% python3 -q
>>> import numpy as np
>>> np.set_printoptions(suppress=True, linewidth=100)
>>> mat = np.load("m.npy")
>>> mat
array([[0, 0, 0, 0, 0, 1, 0, 0, 0, 0],
       [0, 0, 0, 0, 0, 0, 0, 0, 1, 1],
       [0, 0, 0, 0, 0, 1, 0, 0, 0, 0],
       [0, 0, 0, 0, 0, 0, 0, 0, 0, 0],
       [0, 0, 0, 0, 0, 0, 0, 0, 0, 0],
       [1, 0, 1, 0, 0, 0, 0, 0, 0, 0],
       [0, 0, 0, 0, 0, 0, 0, 1, 1, 0],
       [0, 0, 0, 0, 0, 0, 1, 0, 1, 1],
       [0, 1, 0, 0, 0, 0, 1, 1, 0, 1],
       [0, 1, 0, 0, 0, 0, 0, 1, 1, 0]])
>>> G = mat.T @ mat
>>> np.diag(G)
array([1, 2, 1, 0, 0, 2, 2, 3, 4, 3])
>>> np.trace(G), (mat ** 2).sum()
(np.int64(18), np.int64(18))
>>> np.allclose(G, G.T)
True
>>> np.linalg.matrix_rank(G)
np.int64(7)
>>> np.round(np.linalg.eigvalsh(G)[::-1], 2) + 0
array([8.62, 2.62, 2.17, 2.  , 2.  , 0.38, 0.21, 0.  , 0.  , 0.  ])
>>> (np.linalg.matrix_power((mat != 0) + (mat.T != 0) + np.eye(10), 10) > 0).astype(int)
array([[1, 0, 1, 0, 0, 1, 0, 0, 0, 0],
       [0, 1, 0, 0, 0, 0, 1, 1, 1, 1],
       [1, 0, 1, 0, 0, 1, 0, 0, 0, 0],
       [0, 0, 0, 1, 0, 0, 0, 0, 0, 0],
       [0, 0, 0, 0, 1, 0, 0, 0, 0, 0],
       [1, 0, 1, 0, 0, 1, 0, 0, 0, 0],
       [0, 1, 0, 0, 0, 0, 1, 1, 1, 1],
       [0, 1, 0, 0, 0, 0, 1, 1, 1, 1],
       [0, 1, 0, 0, 0, 0, 1, 1, 1, 1],
       [0, 1, 0, 0, 0, 0, 1, 1, 1, 1]])
>>> np.round(np.sort(np.linalg.eigvals(mat).real), 2) + 0
array([-1.62, -1.47, -1.41, -0.46,  0.  ,  0.  ,  0.  ,  0.62,  1.41,  2.94])
>>> evals, V = np.linalg.eigh(mat)
>>> np.abs(V[:, -1]).round(6).argmax()
np.int64(8)
>>> np.round(np.linalg.eigvalsh(mat @ mat), 2) + 0
array([0.  , 0.  , 0.  , 0.21, 0.38, 2.  , 2.  , 2.17, 2.62, 8.62])
>>> np.unique(evals.round(6) + 0, return_counts=True)[1]
array([1, 1, 1, 1, 3, 1, 1, 1])
>>> np.round(np.linalg.eigvalsh(mat + -3 * np.eye(10)), 2)
array([-4.62, -4.47, -4.41, -3.46, -3.  , -3.  , -3.  , -2.38, -1.59, -0.06])
>>> evals, V = np.linalg.eigh(mat)
>>> x0 = np.array([5, -5, 4, -1, -4, 0, 3, 1, 4, 5])
>>> np.round(V * np.abs(evals) @ V.T, 2) + 0
array([[0.71, 0.  , 0.71, 0.  , 0.  , 0.  , 0.  , 0.  , 0.  , 0.  ],
       [0.  , 1.17, 0.  , 0.  , 0.  , 0.  , 0.27, 0.69, 0.15, 0.24],
       [0.71, 0.  , 0.71, 0.  , 0.  , 0.  , 0.  , 0.  , 0.  , 0.  ],
       [0.  , 0.  , 0.  , 0.  , 0.  , 0.  , 0.  , 0.  , 0.  , 0.  ],
       [0.  , 0.  , 0.  , 0.  , 0.  , 0.  , 0.  , 0.  , 0.  , 0.  ],
       [0.  , 0.  , 0.  , 0.  , 0.  , 1.41, 0.  , 0.  , 0.  , 0.  ],
       [0.  , 0.27, 0.  , 0.  , 0.  , 0.  , 1.17, 0.24, 0.15, 0.69],
       [0.  , 0.69, 0.  , 0.  , 0.  , 0.  , 0.24, 1.47, 0.54, 0.13],
       [0.  , 0.15, 0.  , 0.  , 0.  , 0.  , 0.15, 0.54, 1.83, 0.54],
       [0.  , 0.24, 0.  , 0.  , 0.  , 0.  , 0.69, 0.13, 0.54, 1.47]])
>>> x0 @ mat @ x0
np.int64(-2)
>>> np.round(x0 @ mat @ x0 / (x0 @ x0), 2), round(evals[0], 2), round(evals[-1], 2)
(np.float64(-0.01), np.float64(-1.62), np.float64(2.94))
>>> np.round(V * np.maximum(evals, 0) @ V.T, 2)
array([[0.35, 0.  , 0.35, 0.  , 0.  , 0.5 , 0.  , 0.  , 0.  , 0.  ],
       [0.  , 0.58, 0.  , 0.  , 0.  , 0.  , 0.14, 0.35, 0.58, 0.62],
       [0.35, 0.  , 0.35, 0.  , 0.  , 0.5 , 0.  , 0.  , 0.  , 0.  ],
       [0.  , 0.  , 0.  , 0.  , 0.  , 0.  , 0.  , 0.  , 0.  , 0.  ],
       [0.  , 0.  , 0.  , 0.  , 0.  , 0.  , 0.  , 0.  , 0.  , 0.  ],
       [0.5 , 0.  , 0.5 , 0.  , 0.  , 0.71, 0.  , 0.  , 0.  , 0.  ],
       [0.  , 0.14, 0.  , 0.  , 0.  , 0.  , 0.58, 0.62, 0.58, 0.35],
       [0.  , 0.35, 0.  , 0.  , 0.  , 0.  , 0.62, 0.73, 0.77, 0.56],
       [0.  , 0.58, 0.  , 0.  , 0.  , 0.  , 0.58, 0.77, 0.92, 0.77],
       [0.  , 0.62, 0.  , 0.  , 0.  , 0.  , 0.35, 0.56, 0.77, 0.73]])
>>> np.round(np.linalg.eigvalsh(mat[1:, 1:]), 2) + 0
array([-1.62, -1.47, -1.  , -0.46,  0.  ,  0.  ,  0.62,  1.  ,  2.94])
>>> np.abs(mat).sum(axis=1).max(), round(float(np.abs(evals).max()), 2)
(np.int64(4), 2.94)
>>> mat.sum(axis=0)
array([1, 2, 1, 0, 0, 2, 2, 3, 4, 3])
>>> np.trace(mat @ mat @ mat) // 6
np.int64(3)
>>> np.argwhere(np.triu(mat))
array([[0, 5],
       [1, 8],
       [1, 9],
       [2, 5],
       [6, 7],
       [6, 8],
       [7, 8],
       [7, 9],
       [8, 9]])
>>> L = np.diag(mat.sum(axis=1)) - mat
>>> (np.linalg.eigvalsh(L) < 1e-8).sum()
np.int64(4)
>>> np.round(np.linalg.eigvalsh(L), 2) + 0
array([0.  , 0.  , 0.  , 0.  , 1.  , 1.59, 3.  , 3.  , 4.41, 5.  ])
>>> J = np.array([[14, 0, 12, -12, 0, -2, 8, -6, 0],
...     [-7, 0, -6, 6, 0, 1, -4, 3, 0],
...     [14, 0, 12, -12, 0, -2, 8, -6, 0],
...     [21, 0, 18, -18, 0, -3, 12, -9, 0],
...     [-7, 0, -6, 6, 0, 1, -4, 3, 0]])
>>> J
array([[ 14,   0,  12, -12,   0,  -2,   8,  -6,   0],
       [ -7,   0,  -6,   6,   0,   1,  -4,   3,   0],
       [ 14,   0,  12, -12,   0,  -2,   8,  -6,   0],
       [ 21,   0,  18, -18,   0,  -3,  12,  -9,   0],
       [ -7,   0,  -6,   6,   0,   1,  -4,   3,   0]])
>>> np.round(np.linalg.norm(J[3], 1), 2), np.round(np.linalg.norm(J[3], np.inf), 2)
(np.float64(81.0), np.float64(21.0))
>>> round(np.linalg.norm(J) ** 2 / np.linalg.norm(J, 2) ** 2, 2)
np.float64(1.0)
>>> round(np.linalg.norm(J, 1), 2), round(float(np.linalg.norm(J, np.inf)), 2)
(np.float64(63.0), 81.0)
>>> np.round(np.linalg.norm(J, axis=1), 2)
array([24.25, 12.12, 24.25, 36.37, 12.12])
>>> np.linalg.norm(J, axis=1).argmax()
np.int64(3)
>>> round(float(np.linalg.norm(J, 2)), 2)
52.85
>>> round(np.linalg.norm(J[3] - J[2]), 2)
np.float64(12.12)
>>> J[3] @ J[2]
np.int64(882)
